$ python -q
>>> import numpy as np
>>> import numpy.linalg as la
>>> np.set_printoptions(precision=2, suppress=True, linewidth=160, sign=" ")
>>> X = np.load("case4.npy")
>>> X
array([[ 0.  ,  2.1 ,  0.6 , -0.5 ,  0.  ,  1.4 ,  1.51, -0.5 ],
       [ 0.1 ,  0.4 ,  1.3 ,  1.1 , -1.3 ,  0.2 , -1.79,  0.6 ],
       [ 0.5 , -0.4 , -0.8 , -1.5 ,  0.4 ,  0.3 , -2.39,  0.8 ],
       [-0.7 ,  1.2 , -0.6 ,  0.1 ,  0.8 , -2.2 ,  2.09, -0.7 ],
       [ 1.3 , -0.6 ,  1.1 , -1.2 ,  0.9 ,  0.3 , -0.93,  0.3 ],
       [-0.2 , -1.3 , -1.  , -0.5 , -1.1 ,  1.1 ,  1.17, -0.4 ],
       [-0.4 ,  0.2 , -0.2 ,  0.6 ,  0.5 ,  1.2 ,  1.22, -0.4 ],
       [ 2.3 , -1.  , -0.8 ,  0.  , -2.4 ,  0.9 , -2.98,  1.  ],
       [ 1.8 , -0.1 ,  1.  , -1.3 ,  1.3 , -2.7 , -5.06,  1.7 ],
       [ 0.3 , -0.3 , -0.7 , -1.9 ,  0.2 ,  0.2 , -1.2 ,  0.4 ],
       [-1.2 , -0.2 ,  0.  ,  1.4 ,  0.3 ,  0.6 ,  0.61, -0.2 ],
       [-0.8 , -0.5 , -0.2 ,  1.6 ,  0.4 ,  0.3 ,  2.41, -0.8 ],
       [-0.8 , -0.2 ,  0.3 , -0.6 ,  0.4 , -1.2 , -4.8 ,  1.6 ],
       [ 0.1 ,  0.  ,  1.2 ,  0.2 ,  0.3 , -0.9 ,  0.3 , -0.1 ],
       [ 0.  , -0.8 , -0.8 , -0.1 , -1.2 , -0.4 , -0.3 ,  0.1 ],
       [-0.4 , -0.5 ,  0.6 , -1.5 ,  0.9 , -1.4 ,  1.51, -0.5 ],
       [-0.6 , -0.1 , -1.9 ,  0.  , -0.2 ,  1.  ,  3.58, -1.2 ],
       [ 0.1 , -0.9 , -0.7 ,  1.2 ,  0.6 , -0.7 , -4.2 ,  1.4 ],
       [-0.1 , -0.2 ,  0.9 ,  0.5 ,  1.1 , -1.  ,  1.52, -0.5 ],
       [ 0.  , -0.3 ,  0.6 ,  1.6 , -0.3 ,  0.6 ,  2.11, -0.7 ],
       [ 0.1 ,  1.1 , -1.2 , -0.6 ,  0.  ,  0.6 , -1.77,  0.6 ],
       [ 0.1 ,  0.3 ,  0.9 , -0.3 , -1.4 , -0.6 ,  0.  ,  0.  ],
       [-1.3 ,  1.7 , -0.6 ,  1.7 ,  1.2 , -0.2 ,  4.16, -1.4 ],
       [ 1.1 ,  0.4 ,  0.4 ,  0.8 ,  0.8 , -0.1 ,  5.72, -1.9 ],
       [-0.7 ,  0.6 , -0.9 , -0.6 ,  0.9 , -0.8 , -0.57,  0.2 ]])
>>> cen = (X - X.mean(axis=0)) / X.std(axis=0)
>>> cen.std(axis=0)
array([ 1.,  1.,  1.,  1.,  1.,  1.,  1.,  1.])
>>> np.argwhere(np.abs(cen) > 2)
array([[  0,   1],
       [  3,   5],
       [  7,   0],
       [  7,   4],
       [  8,   0],
       [  8,   5],
       [ 16,   2],
       [ 22,   1],
       [ 23,   6],
       [ 23,   7]])
>>> b = la.lstsq(np.delete(cen, 4, axis=1), cen[:, 4])[0]
>>> b
array([-0.25,  0.14,  0.06, -0.17, -0.46, 12.76, 12.55])
>>> np.abs(b).argmax()
np.int64(5)
>>> round(float(1 - np.var(cen[:, 4] - np.delete(cen, 4, axis=1) @ b)), 2)
0.37
>>> M = np.loadtxt("test19.csv", delimiter=",")
>>> M
array([[  3.,   5.,  -5.,  -1.,   1.,  -3.,   1.,  -1.,   1.],
       [  0.,   0.,  -3.,  -4.,  -1.,  -2.,  -4.,  -2.,   0.],
       [  7.,   3.,  -3.,   2.,  -5.,  -3.,   3.,  -4.,   2.],
       [  0.,   2.,   0.,  -2.,   2.,   1.,  -1.,  -3.,   0.],
       [  0.,   0.,  -3.,  -4.,  -1.,  -2.,  -4.,  -2.,   0.],
       [  3.,  -1.,   2.,  -5.,   2.,   0.,   0.,  -1.,  -2.],
       [  3.,  -1.,   1.,  -2.,  -3.,   1.,  -1.,  -3.,  -2.],
       [  3.,   3.,  -3.,   3.,   1.,  -4.,   4.,  -1.,   3.],
       [  4.,   2.,  -1.,  -4.,   0.,   0.,  -1.,  -5.,  -2.],
       [  3.,  -3.,   2.,  -3.,   0.,  -1.,   1.,   2.,  -2.],
       [  2.,  -1.,  -3.,  -3.,   0.,  -7.,  -3.,   3.,   0.],
       [  2.,   3.,  -2.,  -2.,   0.,  -3.,  -1.,  -2.,  -3.],
       [  5.,   3.,  -2.,   1.,   4., -10.,   3.,   1.,  -1.],
       [ -3.,  -2.,  -2.,   1.,   0.,  -5.,  -4.,   3.,   1.],
       [  3.,   0.,   0.,   3.,   4.,  -7.,   4.,   3.,   2.],
       [  5.,   1.,   0.,   1.,  -3.,  -1.,   2.,  -5.,   1.],
       [  1.,   1.,  -5.,  -4.,   0.,  -4.,  -3.,  -1.,   0.],
       [  2.,   0.,   1.,  -2.,   3.,  -6.,  -1.,   2.,  -4.],
       [  3.,   2.,  -7.,  -4.,  -2.,  -8.,  -3.,   0.,  -3.],
       [  2.,   3.,  -2.,  -2.,   0.,  -3.,  -1.,  -2.,  -3.],
       [  6.,   1.,  -2.,  -5.,   1.,  -6.,   1.,   1.,  -5.],
       [  0.,   0.,   0.,   0.,   0.,   0.,   0.,   0.,   0.],
       [  3.,   3.,  -5.,   1.,  -1.,  -4.,   2.,   2.,   1.],
       [  2.,   1.,  -5.,  -4.,  -3.,  -6.,  -4.,  -1.,  -3.]])
>>> def softmax(z):
...     e = np.exp(z - z.max(axis=-1, keepdims=True))
...     return e / e.sum(axis=-1, keepdims=True)
... 
>>> softmax(M[21] + 5)
array([ 0.11,  0.11,  0.11,  0.11,  0.11,  0.11,  0.11,  0.11,  0.11])
>>> S = M @ M.T / np.sqrt(9)
>>> softmax(S).round(6).argmax(axis=1)
array([ 12,  18,   2,   8,  18,  20,   6,  12,   8,  20,  18,  18,  12,  13,  12,   2,  18,  12,  18,  18,  20,   0,  12,  18])
>>> softmax(S)[21] @ M
array([ 2.46,  1.04, -1.96, -1.62, -0.04, -3.46, -0.42, -0.67, -0.79])
>>> cen = M - M.mean(axis=0)
>>> Uu, sig, vt = la.svd(cen, full_matrices=False)
>>> sig
array([ 18.74,  17.43,  14.92,  12.69,   8.88,   5.66,   4.94,   1.74,   0.82])
>>> vt[0] * np.sign(vt[0, np.abs(vt[0]).argmax()])
array([ 0.23,  0.19, -0.11,  0.49,  0.21, -0.49,  0.49,  0.28,  0.23])
>>> round((sig ** 2).sum() ** 2 / (sig ** 4).sum(), 2)
np.float64(4.64)
